% ipython --no-banner

In [1]: import numpy as np

In [2]: np.set_printoptions(precision=1, suppress=True, linewidth=120, legacy="1.25")

In [3]: m1 = np.loadtxt("x.csv", delimiter=",")

In [4]: m1
Out[4]: 
array([[ -2.9,   5.3, -19.1],
       [-10.5, -11.1, -12.9],
       [ -0.5,   7.6, -18.5],
       [  6.3, -18.9,  -1.5],
       [  6.4, -11.9,  14.8],
       [ 11.1,   2.6, -16.5],
       [ -8.9, -13.8,  11.4],
       [ -8.5,   4.1,  17.6],
       [-18.5,   5.7,  -5.2],
       [ 12.1,  -5.4,  15. ],
       [  4.6,   0.7,  19.4],
       [ 15.5,   9.9,  -7.8],
       [ -0.9,  -7. ,  18.7],
       [ -4.1,  -5. , -18.9],
       [ 19.2,  -3.1,  -4.8],
       [  3.4, -19.4,   3.6],
       [ 14.6,   9.7,  -9.6],
       [ -7.1,  18.7,   0.1],
       [ -1.5,  -6.6,  18.8],
       [ 19.7,   2.9,   1.9],
       [  1.6,  15.8,  12.1],
       [ -2. , -15.5,  12.4],
       [ 17.6,  -8.3,   4.4],
       [ 10.9,  -1.4,  16.7],
       [ 18.1,   6.6,   5.4]])

In [5]: O, vecs = np.linalg.qr(m1[:, :1])[0], np.linalg.qr(m1[:, 1:])[0]

In [6]: sigma = np.linalg.svd(O.T @ vecs, compute_uv=False)

In [7]: print(round(np.linalg.norm(O @ O.T - vecs @ vecs.T, 2), 1))
1.0

In [8]: sigma
Out[8]: array([0.1])

In [9]: arr = np.load("dump.npy")

In [10]: arr
Out[10]: 
array([[1, 3, 1],
       [3, 1, 3],
       [1, 3, 1]])

In [11]: # row 2 repeats row 0

In [12]: w, vecs = np.linalg.eigvalsh(arr)
ValueError: too many values to unpack (expected 2)


In [13]: w, vecs = np.linalg.eigh(arr)

In [14]: np.abs(vecs[:, -1]).round(6).argmax()
Out[14]: 1

In [15]: np.linalg.eigvalsh(arr + 3 * np.eye(3))
Out[15]: array([0.2, 3. , 8.8])

In [16]: np.round(vecs.T @ arr @ vecs, 1) + 0
Out[16]: 
array([[-2.8,  0. ,  0. ],
       [ 0. ,  0. ,  0. ],
       [ 0. ,  0. ,  5.8]])

In [17]: w.round(1) + 0
Out[17]: array([-2.8,  0. ,  5.8])
